% ipython --no-banner

In [1]: import numpy as np

In [2]: np.set_printoptions(precision=4, suppress=True, linewidth=100, legacy="1.25")

In [3]: def rd(a):
   ...:     return np.round(a, 4) + 0
   ...: 

In [4]: M = np.array([[1, -1, 0, 1], [0, 2, 1, -1], [-1, 1, 1, 0]])

In [5]: M[:, 3] = -1 * M[:, 0]

In [6]: M
Out[6]: 
array([[ 1, -1,  0, -1],
       [ 0,  2,  1,  0],
       [-1,  1,  1,  1]])

In [7]: rng = np.random.default_rng(830)

In [8]: M2 = M + rng.integers(-2, 3, (3, 2)) @ rng.integers(-2, 3, (2, 4))

In [9]: M2
Out[9]: 
array([[ 2,  0, -1,  0],
       [ 2, -1,  4, -3],
       [-2,  1,  1,  1]])

In [10]: rd(np.linalg.svd(M2 - M, compute_uv=False))
Out[10]: array([5.727 , 1.7892, 0.    ])

In [11]: W0 = np.loadtxt("test14.csv", delimiter=",")

In [12]: W0
Out[12]: 
array([[-2.,  0.,  0.],
       [-1.,  1.,  3.],
       [ 1.,  2., -1.]])

In [13]: lab = rng.permutation(3)

In [14]: lab
Out[14]: array([2, 0, 1])

In [15]: M2 = W0[lab][:, lab]

In [16]: np.diag(M2)
Out[16]: array([-1., -2.,  1.])

In [17]: np.allclose(M2, W0)
Out[17]: False

In [18]: M2 = np.linalg.inv(W0)

In [19]: rd(np.linalg.slogdet(W0)[0])
Out[19]: 1.0

In [20]: (np.abs(M2) > 1e-9).astype(int)
Out[20]: 
array([[1, 0, 0],
       [1, 1, 1],
       [1, 1, 1]])

In [21]: rd(np.linalg.det(W0) * M2)
Out[21]: 
array([[-7.,  0.,  0.],
       [ 2.,  2.,  6.],
       [-3.,  4., -2.]])

In [22]: O, V = np.linalg.qr(W0[:, :1])[0], np.linalg.qr(W0[:, 1:])[0]

In [23]: s = np.linalg.svd(O.T @ V, compute_uv=False)

In [24]: (s > 0.9).sum()
Out[24]: 0

In [25]: blk = np.stack([W0, 5 * W0, W0[::-1]])

In [26]: (blk @ W0.T).shape
Out[26]: (3, 3, 3)

In [27]: np.linalg.matrix_rank(blk)
Out[27]: array([3, 3, 3])

In [28]: np.linalg.matrix_rank(blk.reshape(3, -1))
Out[28]: 2

In [29]: feats = np.array([[4, 2, 2, 0], [2, 1, 1, 0], [2, 1, 2, 2], [0, 0, 2, 4]])

In [30]: # looks like rank 2

In [31]: Uu, s, Vh = np.linalg.svd(feats)

In [32]: V = Vh[:(s > 1e-8).sum()]

In [33]: x = feats[0] + 5 * feats[2] + rng.integers(2) * np.eye(4)[0]

In [34]: x
Out[34]: array([15.,  7., 12., 10.])

In [35]: np.linalg.matrix_rank(np.vstack([feats, x]))
Out[35]: 3

In [36]: rd(np.diag(V.T @ V))
Out[36]: array([0.6897, 0.1724, 0.3103, 0.8276])

In [37]: np.linalg.matrix_power(feats, 3)
Out[37]: 
array([[148,  74,  96,  44],
       [ 74,  37,  48,  22],
       [ 96,  48,  85,  74],
       [ 44,  22,  74, 104]])

In [38]: rd(np.sort(np.abs(np.linalg.eigvals(feats))))
Out[38]: array([0.   , 0.   , 4.382, 6.618])

In [39]: feats @ feats
Out[39]: 
array([[24, 12, 14,  4],
       [12,  6,  7,  2],
       [14,  7, 13, 12],
       [ 4,  2, 12, 20]])

In [40]: rd(np.abs(np.linalg.eigvals(feats)).max())
Out[40]: 6.618

In [41]: (feats + feats.T) / 2
Out[41]: 
array([[4., 2., 2., 0.],
       [2., 1., 1., 0.],
       [2., 1., 2., 2.],
       [0., 0., 2., 4.]])

In [42]: np.allclose(feats @ feats.T, feats.T @ feats)
Out[42]: True

In [43]: rd(np.linalg.norm(feats, 2) / np.linalg.norm(feats))
Out[43]: 0.8338

In [44]: np.argsort(-np.linalg.norm(feats, axis=0).round(6), kind="stable")[:3]
Out[44]: array([0, 3, 2])

In [45]: np.linalg.matrix_rank(feats, rtol=0.1)
Out[45]: 2

In [46]: np.linalg.cond(feats) > 100
Out[46]: True

In [47]: lab = rng.permutation(4)

In [48]: lab
Out[48]: array([0, 2, 3, 1])

In [49]: M2 = feats[lab][:, lab]

In [50]: rd(np.sort(np.abs(np.linalg.eigvals(M2))))
Out[50]: array([0.   , 0.   , 4.382, 6.618])

In [51]: np.allclose(M2, feats)
Out[51]: False

In [52]: M2
Out[52]: 
array([[4, 2, 0, 2],
       [2, 2, 2, 1],
       [0, 2, 4, 0],
       [2, 1, 0, 1]])

In [53]: evals, V = np.linalg.eigh(feats)

In [54]: x = np.array([-1, 1, 1, 2])

In [55]: np.abs(feats).sum(axis=1).max(), rd(np.abs(evals).max())
Out[55]: (8, 6.618)

In [56]: x @ feats @ x
Out[56]: 25

In [57]: (np.sign(V[:, -1].round(6)) == np.sign(V[0, -1].round(6))).astype(int)
Out[57]: array([1, 1, 1, 1])

In [58]: rd(V * np.abs(evals) @ V.T)
Out[58]: 
array([[4., 2., 2., 0.],
       [2., 1., 1., 0.],
       [2., 1., 2., 2.],
       [0., 0., 2., 4.]])

In [59]: X = np.load("out13.npy")

In [60]: X
Out[60]: 
array([[-4,  0, -3, -5],
       [-4,  0, -3, -5],
       [ 0,  5,  5,  5]])

In [61]: # row 1 repeats row 0

In [62]: x = np.array([-1, 2, -1, 9])

In [63]: np.einsum("ij,j->i", X, x)
Out[63]: array([-38, -38,  50])

In [64]: X @ x
Out[64]: array([-38, -38,  50])

In [65]: np.sign((X @ x).round(6))
Out[65]: array([-1, -1,  1])

In [66]: (X @ x).argmax()
Out[66]: 2

In [67]: X * x
Out[67]: 
array([[  4,   0,   3, -45],
       [  4,   0,   3, -45],
       [  0,  10,  -5,  45]])

In [68]: np.linalg.matrix_rank(X, rtol=0.1)
Out[68]: 2

In [69]: [round(float(x), 4) for x in np.linalg.svd(X, compute_uv=False)[:3]]
Out[69]: [12.0596, 5.4375, 0.0]

In [70]: np.argsort(-np.linalg.norm(X, axis=0).round(6), kind="stable")[:3]
Out[70]: array([3, 2, 0])

In [71]: rank = np.linalg.matrix_rank(X)

In [72]: rank
Out[72]: 2

In [73]: ns = np.linalg.svd(X)[2][rank:].T

In [74]: np.linalg.matrix_rank(X.T @ X), np.linalg.matrix_rank(X @ X.T)
Out[74]: (2, 2)

In [75]: rd(X @ ns)
Out[75]: 
array([[0., 0.],
       [0., 0.],
       [0., 0.]])

In [76]: [int(np.linalg.matrix_rank(X[:, :j + 1])) for j in range(4)]
Out[76]: [1, 2, 2, 2]

In [77]: arr = np.array([[0, -2, 0], [-2, 0, 0], [0, 0, 1]])

In [78]: [round(float(np.linalg.det(arr[:i, :i])), 2) + 0 for i in range(1, 4)]
Out[78]: [0.0, -4.0, -4.0]

In [79]: A = np.load("block11.npy")

In [80]: rd(A)
Out[80]: 
array([[ 0.3571,  0.6429, -0.2143, -0.6429],
       [ 0.6429,  0.3571,  0.2143,  0.6429],
       [-0.2143,  0.2143,  0.9286, -0.2143],
       [-0.6429,  0.6429, -0.2143,  0.3571]])

In [81]: # columns are unit length and at right angles

In [82]: np.all(np.linalg.eigvalsh(A) > 0)
Out[82]: False

In [83]: rd(np.linalg.det(A[::-1]))
Out[83]: -1.0

In [84]: rd(np.linalg.eigvals(A).sum().real)
Out[84]: 2.0

In [85]: np.einsum("ij,ji->", A, A)
Out[85]: 4.0

In [86]: rd(np.kron(np.eye(2, dtype=int), A))
Out[86]: 
array([[ 0.3571,  0.6429, -0.2143, -0.6429,  0.    ,  0.    ,  0.    ,  0.    ],
       [ 0.6429,  0.3571,  0.2143,  0.6429,  0.    ,  0.    ,  0.    ,  0.    ],
       [-0.2143,  0.2143,  0.9286, -0.2143,  0.    ,  0.    ,  0.    ,  0.    ],
       [-0.6429,  0.6429, -0.2143,  0.3571,  0.    ,  0.    ,  0.    ,  0.    ],
       [ 0.    ,  0.    ,  0.    ,  0.    ,  0.3571,  0.6429, -0.2143, -0.6429],
       [ 0.    ,  0.    ,  0.    ,  0.    ,  0.6429,  0.3571,  0.2143,  0.6429],
       [ 0.    ,  0.    ,  0.    ,  0.    , -0.2143,  0.2143,  0.9286, -0.2143],
       [ 0.    ,  0.    ,  0.    ,  0.    , -0.6429,  0.6429, -0.2143,  0.3571]])

In [87]: rd(np.poly(A))
Out[87]: array([ 1., -2.,  0.,  2., -1.])

In [88]: evals, V = np.linalg.eig(A)

In [89]: rd(A @ V[:, 0] - evals[0] * V[:, 0])
Out[89]: array([0., 0., 0., 0.])

In [90]: rd(evals)
Out[90]: array([ 1., -1.,  1.,  1.])
